$ python -q
>>> import numpy as np
>>> np.set_printoptions(precision=3, suppress=True, linewidth=140, floatmode="fixed")
>>> def rd(a):
...     return np.round(a, 3) + 0
... 
>>> arr = np.loadtxt("dump.csv", delimiter=",")
>>> print(arr)
[[0.000 0.000 0.000 0.000 0.000 0.000 0.000 0.000 1.000]
 [0.000 0.000 0.000 0.000 0.000 0.000 1.000 0.000 0.000]
 [0.000 0.000 0.000 0.000 1.000 0.000 0.000 0.000 0.000]
 [0.000 0.000 1.000 0.000 0.000 0.000 0.000 0.000 0.000]
 [0.000 0.000 0.000 1.000 0.000 0.000 0.000 0.000 0.000]
 [0.000 0.000 0.000 0.000 0.000 0.000 0.000 1.000 0.000]
 [0.000 0.000 0.000 0.000 0.000 1.000 0.000 0.000 0.000]
 [1.000 0.000 0.000 0.000 0.000 0.000 0.000 0.000 0.000]
 [0.000 1.000 0.000 0.000 0.000 0.000 0.000 0.000 0.000]]
>>> # splits into 2 blocks
>>> print(rd(np.sort(np.abs(np.linalg.eigvals(arr)))[::-1]))
[1.000 1.000 1.000 1.000 1.000 1.000 1.000 1.000 1.000]
>>> print(arr @ np.ones(9))
[1.000 1.000 1.000 1.000 1.000 1.000 1.000 1.000 1.000]
>>> print(rd(np.linalg.matrix_power(arr, 2)))
[[0.000 1.000 0.000 0.000 0.000 0.000 0.000 0.000 0.000]
 [0.000 0.000 0.000 0.000 0.000 1.000 0.000 0.000 0.000]
 [0.000 0.000 0.000 1.000 0.000 0.000 0.000 0.000 0.000]
 [0.000 0.000 0.000 0.000 1.000 0.000 0.000 0.000 0.000]
 [0.000 0.000 1.000 0.000 0.000 0.000 0.000 0.000 0.000]
 [1.000 0.000 0.000 0.000 0.000 0.000 0.000 0.000 0.000]
 [0.000 0.000 0.000 0.000 0.000 0.000 0.000 1.000 0.000]
 [0.000 0.000 0.000 0.000 0.000 0.000 0.000 0.000 1.000]
 [0.000 0.000 0.000 0.000 0.000 0.000 1.000 0.000 0.000]]
>>> print(arr.sum(axis=1))
[1.000 1.000 1.000 1.000 1.000 1.000 1.000 1.000 1.000]
>>> pr = np.eye(9)[2]
>>> for _ in range(3):
...     pr = pr @ arr
...     print(pr.round(3))
... 
[0.000 0.000 0.000 0.000 1.000 0.000 0.000 0.000 0.000]
[0.000 0.000 0.000 1.000 0.000 0.000 0.000 0.000 0.000]
[0.000 0.000 1.000 0.000 0.000 0.000 0.000 0.000 0.000]
>>> blk = np.stack([arr, 2 * arr, arr[::-1]])
>>> print(blk.sum(axis=0))
[[0.000 1.000 0.000 0.000 0.000 0.000 0.000 0.000 3.000]
 [1.000 0.000 0.000 0.000 0.000 0.000 3.000 0.000 0.000]
 [0.000 0.000 0.000 0.000 3.000 1.000 0.000 0.000 0.000]
 [0.000 0.000 3.000 0.000 0.000 0.000 0.000 1.000 0.000]
 [0.000 0.000 0.000 4.000 0.000 0.000 0.000 0.000 0.000]
 [0.000 0.000 1.000 0.000 0.000 0.000 0.000 3.000 0.000]
 [0.000 0.000 0.000 0.000 1.000 3.000 0.000 0.000 0.000]
 [3.000 0.000 0.000 0.000 0.000 0.000 1.000 0.000 0.000]
 [0.000 3.000 0.000 0.000 0.000 0.000 0.000 0.000 1.000]]
>>> print(np.einsum("bij,cij->bc", blk, blk))
[[ 9.000 18.000  1.000]
 [18.000 36.000  2.000]
 [ 1.000  2.000  9.000]]
>>> print(np.linalg.matrix_rank(blk.reshape(3, -1)))
2
>>> print(np.linalg.matrix_rank(blk))
[9 9 9]
>>> vec = np.array([4, 3, 0, 0, 4, 5, 3, 1, 4])
>>> print(rd(np.abs(np.linalg.eigvals(arr))))
[1.000 1.000 1.000 1.000 1.000 1.000 1.000 1.000 1.000]
>>> print(arr[:, 2] @ arr[:, 8])
0.0
>>> print(rd(np.linalg.svd(arr, compute_uv=False)))
[1.000 1.000 1.000 1.000 1.000 1.000 1.000 1.000 1.000]
>>> feats = np.loadtxt("mat.csv", delimiter=",")
>>> print(feats)
[[5.000 0.000 0.000 0.000 0.000 0.000 0.000 0.000 0.000 0.000]
 [5.000 0.000 0.000 0.000 0.000 0.000 0.000 0.000 0.000 0.000]
 [4.000 5.000 1.000 0.000 0.000 0.000 0.000 0.000 0.000 0.000]
 [5.000 9.000 2.000 7.000 0.000 0.000 0.000 0.000 0.000 0.000]
 [8.000 2.000 1.000 4.000 3.000 0.000 0.000 0.000 0.000 0.000]
 [6.000 0.000 7.000 9.000 1.000 6.000 0.000 0.000 0.000 0.000]
 [9.000 9.000 9.000 0.000 4.000 8.000 8.000 0.000 0.000 0.000]
 [3.000 5.000 7.000 7.000 5.000 3.000 1.000 8.000 0.000 0.000]
 [6.000 7.000 9.000 2.000 5.000 9.000 2.000 8.000 2.000 0.000]
 [7.000 0.000 9.000 1.000 4.000 1.000 0.000 6.000 7.000 4.000]]
>>> # rows and columns are dependent
>>> rank = np.linalg.matrix_rank(feats)
>>> print(rank)
9
>>> ns = np.linalg.svd(feats)[2][rank:].T
>>> print(np.allclose(feats @ ns, 0))
True
>>> print(np.linalg.matrix_rank(feats.T @ feats), np.linalg.matrix_rank(feats @ feats.T))
9 9
>>> print(rd(ns[:, 0] / ns[np.abs(ns[:, 0]).round(6).argmax(), 0]))
[ 0.000  0.037 -0.184  0.005  0.030  0.202 -0.051  0.046 -0.420  1.000]
>>> print(rd(feats @ ns))
[[0.000]
 [0.000]
 [0.000]
 [0.000]
 [0.000]
 [0.000]
 [0.000]
 [0.000]
 [0.000]
 [0.000]]
>>> J = np.loadtxt("arr.csv", delimiter=",")
>>> print(rd(J))
[[ 0.807  3.428  8.005 -0.817  3.299 -1.444 -1.620 -2.694]
 [ 1.871  8.332  3.609 -0.853 -0.150  0.161 -3.233  1.681]
 [ 0.384  1.520  8.123 -0.689  3.820 -1.700 -0.921 -3.570]
 [ 1.885  8.407  3.294 -0.836 -0.331  0.243 -3.246  1.876]
 [ 1.893  8.444  3.104 -0.825 -0.438  0.292 -3.251  1.991]
 [ 1.747  7.738  5.069 -0.915  0.746 -0.248 -3.078  0.669]
 [ 0.629  3.008 -6.748  0.267 -4.204  1.923 -0.810  4.788]
 [ 1.824  8.103  4.310 -0.887  0.266 -0.029 -3.179  1.219]
 [ 1.902  8.495  2.766 -0.804 -0.624  0.376 -3.255  2.188]
 [ 0.971  4.170  7.827 -0.857  3.028 -1.314 -1.885 -2.285]
 [ 0.193  1.066 -7.619  0.468 -4.185  1.893 -0.055  4.412]
 [-0.723 -3.425  6.499 -0.220  4.177 -1.916  0.974 -4.837]
 [-1.258 -5.478 -7.282  0.911 -2.432  1.031  2.343  1.444]
 [ 1.487  6.528  6.547 -0.934  1.799 -0.735 -2.698 -0.615]
 [ 1.700  7.514  5.429 -0.925  0.985 -0.358 -3.012  0.386]
 [-0.953 -4.089 -7.851  0.853 -3.060  1.329  1.856  2.332]
 [ 1.346  6.170 -4.123 -0.146 -3.614  1.694 -2.092  4.774]
 [ 1.416  6.477 -3.744 -0.195 -3.493  1.643 -2.222  4.707]
 [-0.542 -2.228 -8.132  0.740 -3.654  1.617  1.182  3.272]
 [ 1.105  4.780  7.614 -0.885  2.771 -1.192 -2.100 -1.915]
 [ 1.909  8.550  1.847 -0.743 -1.111  0.595 -3.235  2.689]
 [-1.906 -8.544 -1.564  0.722  1.256 -0.660  3.220 -2.833]
 [ 0.874  4.094 -6.049  0.140 -4.106  1.891 -1.241  4.888]
 [-1.832 -8.258  0.239  0.573  2.116 -1.044  3.034 -3.647]]
>>> # looks like rank 2
>>> left, s, vt = np.linalg.svd(J)
>>> V = vt[:(s > 1e-8).sum()]
>>> rng = np.random.default_rng(55)
>>> vec = J[6] + -3 * J[18] + rng.integers(2) * np.eye(8)[4]
>>> print(rd(vec))
[ 2.254  9.691 17.647 -1.953  7.758 -2.928 -4.357 -5.030]
>>> print(np.allclose(V.T @ V @ vec, vec))
False
>>> print(rd(np.linalg.norm(vec - V.T @ V @ vec)))
0.906
